$ python -q
>>> import numpy as np
>>> import numpy.linalg as la
>>> np.set_printoptions(precision=3, suppress=True, linewidth=160)
>>> tidy = lambda a: np.round(a, 3) + 0
>>> E = np.load("arr.npy")
>>> print(E)
[[ 2. -1.  0.  0.]
 [-1.  6. -1.  0.]
 [ 0. -1.  3. -1.]
 [ 0.  0. -1.  0.]]
>>> # symmetric, so the eigenvalues are real
>>> vec = np.array([-3, -1, 2, -1])
>>> target = E @ vec
>>> b, lr = np.zeros(4), 1 / la.norm(E, 2) ** 2
>>> for i in range(8):
...     b -= lr * E.T @ (E @ b - target)
...     if i % 2 == 0: print(i, round(la.norm(E @ b - target), 3))
... 
0 7.475
2 5.293
4 3.985
6 3.163
>>> print(tidy(b))
[-1.451 -0.663  2.045 -0.589]
>>> print(tidy(la.cond(E)))
20.519
>>> print(np.all(la.eigvalsh(E) > 0))
False
>>> print([round(float(la.det(E[:i, :i])), 2) + 0 for i in range(1, 5)])
[2.0, 11.0, 31.0, -11.0]
>>> print(la.norm(E, axis=1).argmax())
1
>>> print(tidy(la.norm(E[2] - E[0])))
3.742
>>> print(tidy(la.norm(E, 1)), tidy(la.norm(E, np.inf)))
8.0 8.0
>>> print(E[2] @ E[0])
1.0
>>> print(tidy(la.norm(E, axis=0)))
[2.236 6.164 3.317 1.   ]
>>> print(tidy(la.norm(E, "nuc")))
11.635
>>> B = la.inv(E)
>>> print(tidy(la.det(E) * la.det(B)))
1.0
>>> print(np.allclose(B, E.T))
False
>>> print(tidy(la.inv(B)))
[[ 2. -1.  0.  0.]
 [-1.  6. -1.  0.]
 [ 0. -1.  3. -1.]
 [ 0.  0. -1.  0.]]
>>> F = np.load("sample10.npy")
>>> print(F)
[[ 1 -1  1]
 [ 1  0  0]
 [ 1  1  1]
 [ 1  2  4]]
>>> U, sig, Vh = la.svd(F, full_matrices=False)
>>> print(tidy(np.cumsum(sig ** 2) / np.sum(sig ** 2)))
[0.856 0.958 1.   ]
>>> print(tidy(sig))
[4.896 1.694 1.078]
>>> print(np.allclose(U * sig @ Vh, F))
True
>>> print(U.shape, sig.shape, Vh.shape)
(4, 3) (3,) (3, 3)
>>> print(tidy(sig / sig[0]))
[1.    0.346 0.22 ]
>>> print(tidy(U.T @ U))
[[1. 0. 0.]
 [0. 1. 0.]
 [0. 0. 1.]]
>>> print(tidy(np.sqrt((sig ** 2).sum())), tidy(la.norm(F)))
5.292 5.292
>>> B = np.c_[F[:, :2] @ np.array([[-2, 1], [-1, 0]]), np.array([3, 0, 3, 2])]
>>> print(B)
[[-1  1  3]
 [-2  1  0]
 [-3  1  3]
 [-4  1  2]]
>>> print(tidy(la.lstsq(F, B[:, 0])[0]))
[-2. -1.  0.]
>>> print(la.matrix_rank(np.c_[F, B]))
4
>>> Q, evecs = la.qr(B[:, :1])[0], la.qr(B[:, 1:])[0]
>>> sig = la.svd(Q.T @ evecs, compute_uv=False)
>>> print(tidy(np.degrees(np.arccos(sig.clip(0, 1)))))
[24.095]
>>> print(tidy(la.norm(Q @ Q.T - evecs @ evecs.T, 2)))
1.0
>>> vec = np.array([0, 2, 3])
>>> target = F @ vec
>>> b, lr = np.zeros(3), 1 / la.norm(F, 2) ** 2
>>> for i in range(30):
...     b -= lr * F.T @ (F @ b - target)
...     if i % 5 == 0: print(i, round(la.norm(F @ b - target), 3))
... 
0 1.703
5 0.93
10 0.525
15 0.312
20 0.199
25 0.136
>>> print(tidy(b))
[0.077 2.032 2.958]
>>> T = np.stack([F, -3 * F, F[::-1]])
>>> print(la.matrix_rank(T.reshape(3, -1)))
2
>>> print(np.einsum("bij,cij->bc", T, T))
[[ 28 -84   8]
 [-84 252 -24]
 [  8 -24  28]]
>>> J = np.load("x.npy")
>>> print(tidy(J))
[[ 0.269 -0.161 -0.161  0.269  0.269]
 [-0.161  0.097  0.097 -0.161 -0.161]
 [-0.161  0.097  0.097 -0.161 -0.161]
 [ 0.269 -0.161 -0.161  0.269  0.269]
 [ 0.269 -0.161 -0.161  0.269  0.269]]
>>> vals, evecs = la.eigh(J)
>>> print((vals > 1e-8).sum(), (vals < -1e-8).sum())
1 0
>>> print(np.abs(evecs[:, -1]).round(6).argmax())
0
>>> print(tidy(np.abs(evecs[:, -1])))
[0.518 0.311 0.311 0.518 0.518]
>>> print(tidy(evecs.T @ J @ evecs))
[[0. 0. 0. 0. 0.]
 [0. 0. 0. 0. 0.]
 [0. 0. 0. 0. 0.]
 [0. 0. 0. 0. 0.]
 [0. 0. 0. 0. 1.]]
>>> print(tidy(evecs.T @ evecs))
[[1. 0. 0. 0. 0.]
 [0. 1. 0. 0. 0.]
 [0. 0. 1. 0. 0.]
 [0. 0. 0. 1. 0.]
 [0. 0. 0. 0. 1.]]
>>> print(np.unique(vals.round(6) + 0, return_counts=True)[1])
[4 1]
>>> A = np.load("run15.npy")
>>> print(A)
[[-3 -3  0]
 [-2  0 -2]
 [-1 -3 -2]]
>>> rng = np.random.default_rng(364)
>>> z = rng.permutation(3)
>>> print(z)
[1 2 0]
>>> B = A[z][:, z]
>>> print(np.diag(B))
[ 0 -2 -3]
>>> print(np.allclose(B, A))
False
>>> print(np.trace(A))
-5
>>> print(tidy(np.abs(la.eigvals(A)).max()))
5.275
>>> Q, evecs = la.qr(A[:, :1])[0], la.qr(A[:, 1:])[0]
>>> sig = la.svd(Q.T @ evecs, compute_uv=False)
>>> print(tidy(la.norm(Q @ Q.T - evecs @ evecs.T, 2)))
1.0
>>> print((sig > 0.9).sum())
0
>>> mat = np.loadtxt("mat.csv", delimiter=",")
>>> print(mat)
[[ -1.   1.  -1.]
 [ -2.   0.  -3.]
 [ -2.   1.  -2.]
 [ -2.  -1.  -3.]
 [ -1.   0.  -4.]
 [ -3.   0.  -5.]
 [ -3.   0.  -4.]
 [ -3.   0.  -3.]
 [ -3.   0.  -4.]
 [ -2.   1.  -6.]
 [ -2.   1.  -7.]
 [ -2.   2.  -5.]
 [  0.   4.  -7.]
 [ -2.   4.  -8.]
 [ -3.   5. -10.]
 [ -4.   7. -12.]
 [ -2.   6. -11.]
 [ -1.   8. -12.]
 [ -1.   9. -10.]
 [ -2.  10. -11.]]
>>> cen = mat - mat.mean(axis=0)
>>> U, sig, Vh = la.svd(cen, full_matrices=False)
>>> print((np.sign(U[:, 0]) == np.sign(U[0, 0])).astype(int))
[1 1 1 1 1 1 1 1 1 1 1 1 0 0 0 0 0 0 0 0]
>>> print(tidy(np.abs(Vh[-1])))
[0.846 0.389 0.365]
>>> print(tidy((sig ** 2).sum() ** 2 / (sig ** 4).sum()))
1.194
>>> print(np.abs(U[:, 0]).argmax())
19
>>> print(tidy(cen.mean(axis=0)))
[0. 0. 0.]
>>> print(tidy(Vh[0] * np.sign(Vh[0, np.abs(Vh[0]).argmax()])))
[-0.012 -0.698  0.716]
>>> data = np.triu(rng.random((4, 4)) < 0.6, 1).astype(int)
>>> data = data + data.T
>>> print(data)
[[0 1 1 1]
 [1 0 1 1]
 [1 1 0 0]
 [1 1 0 0]]
>>> print(la.cond(data) > 100)
True
>>> print(tidy(la.norm(data, 2) / la.norm(data)))
0.81
>>> print(la.matrix_rank(data, rtol=0.1))
3
>>> print(np.argsort(-la.norm(data, axis=0).round(6), kind="stable")[:3])
[0 1 2]
>>> rk = la.matrix_rank(data)
>>> print(rk)
3
>>> null = la.svd(data)[2][rk:].T
>>> print(tidy(null[:, 0] / null[np.abs(null[:, 0]).round(6).argmax(), 0]))
[ 0.  0.  1. -1.]
>>> print([int(la.matrix_rank(data[:i])) for i in range(1, len(data) + 1)])
[1, 2, 3, 3]
>>> print(np.allclose(data @ null, 0))
True
>>> print(tidy(null @ null.T))
[[ 0.   0.   0.   0. ]
 [ 0.   0.   0.   0. ]
 [ 0.   0.   0.5 -0.5]
 [ 0.   0.  -0.5  0.5]]
>>> f, v = data[2], data[3]
>>> print(f @ f)
2
>>> print(f @ v)
2
>>> pr = (f @ v) / (f @ f) * f
>>> print(np.outer(f, v))
[[1 1 0 0]
 [1 1 0 0]
 [0 0 0 0]
 [0 0 0 0]]
>>> print(tidy(la.norm(f + v) ** 2 + la.norm(f - v) ** 2))
8.0
